% ipython --no-banner

In [1]: import numpy as np

In [2]: from numpy import linalg as LA

In [3]: np.set_printoptions(precision=3, suppress=True, linewidth=140, sign=" ")

In [4]: arr = np.array([[0, 0, 0, 3], [2, 0, 0, 0], [0, 1, 0, 0], [0, 0, 3, 0]])

In [5]: arr
Out[5]: 
array([[ 0,  0,  0,  3],
       [ 2,  0,  0,  0],
       [ 0,  1,  0,  0],
       [ 0,  0,  3,  0]])

In [6]: P = np.triu(np.array([[3, 0, 5, 4], [2, 1, 0, 5], [3, 2, 2, 2], [4, 3, 4, 0]]), 1) + np.eye(4)

In [7]: out = P @ arr @ LA.inv(P)

In [8]: out
Out[8]: 
array([[  0.,   5.,  12., -46.],
       [  2.,   0.,   5., -18.],
       [  0.,   1.,   6., -17.],
       [  0.,   0.,   3.,  -6.]])

In [9]: np.round(np.poly(out), 3) + 0
Out[9]: array([  1.,   0.,   0.,   0., -18.])

In [10]: rng = np.random.default_rng(867230)

In [11]: labels = rng.permutation(4)

In [12]: labels
Out[12]: array([ 1,  3,  0,  2])

In [13]: out = arr[labels][:, labels]

In [14]: np.allclose(out, arr)
Out[14]: False

In [15]: np.trace(out)
Out[15]: np.int64(0)

In [16]: print(arr.T @ arr)
[[ 4  0  0  0]
 [ 0  1  0  0]
 [ 0  0  9  0]
 [ 0  0  0  9]]

In [17]: print(LA.norm(arr, axis=0))
[ 2.  1.  3.  3.]

In [18]: print(LA.svd(arr, compute_uv=False))
[ 3.  3.  2.  1.]

In [19]: arr @ arr.T
Out[19]: 
array([[ 9,  0,  0,  0],
       [ 0,  4,  0,  0],
       [ 0,  0,  1,  0],
       [ 0,  0,  0,  9]])

In [20]: F = np.load("a.npy")

In [21]: print(F)
[[ 0.6 -1.1 -0.8  1.7 -1.6]
 [-1.4  0.5  0.8 -0.5 -1.3]
 [-0.7 -0.3  0.4 -0.8 -0.9]
 [-0.3  2.5  0.6  0.2  0.8]
 [-0.1  0.5  0.1  0.5  0.6]
 [-0.2 -0.7  0.7  0.5 -1.6]
 [ 0.5  0.4  0.5 -0.1 -0.9]
 [-0.4 -0.3 -0.9  0.8 -0.6]
 [-1.5 -0.8 -0.2  0.6 -0.9]
 [ 0.7 -1.2  0.  -0.5  0.6]]

In [22]: ang = np.radians(45)

In [23]: Rm = np.eye(5)

In [24]: Rm[3, 3] = Rm[2, 2] = np.cos(ang)

In [25]: Rm[3, 2], Rm[2, 3] = -np.sin(ang), np.sin(ang)

In [26]: print(Rm)
[[ 1.     0.     0.     0.     0.   ]
 [ 0.     1.     0.     0.     0.   ]
 [ 0.     0.     0.707  0.707  0.   ]
 [ 0.     0.    -0.707  0.707  0.   ]
 [ 0.     0.     0.     0.     1.   ]]

In [27]: out = F @ Rm.T

In [28]: out
Out[28]: 
array([[ 0.6  , -1.1  ,  0.636,  1.768, -1.6  ],
       [-1.4  ,  0.5  ,  0.212, -0.919, -1.3  ],
       [-0.7  , -0.3  , -0.283, -0.849, -0.9  ],
       [-0.3  ,  2.5  ,  0.566, -0.283,  0.8  ],
       [-0.1  ,  0.5  ,  0.424,  0.283,  0.6  ],
       [-0.2  , -0.7  ,  0.849, -0.141, -1.6  ],
       [ 0.5  ,  0.4  ,  0.283, -0.424, -0.9  ],
       [-0.4  , -0.3  , -0.071,  1.202, -0.6  ],
       [-1.5  , -0.8  ,  0.283,  0.566, -0.9  ],
       [ 0.7  , -1.2  , -0.354, -0.354,  0.6  ]])

In [29]: LA.svd(F, compute_uv=False), LA.svd(out, compute_uv=False)
Out[29]: 
(array([ 4.121,  3.198,  2.393,  1.814,  0.827]),
 array([ 4.121,  3.198,  2.393,  1.814,  0.827]))

In [30]: np.allclose(F @ F.T, out @ out.T)
Out[30]: True
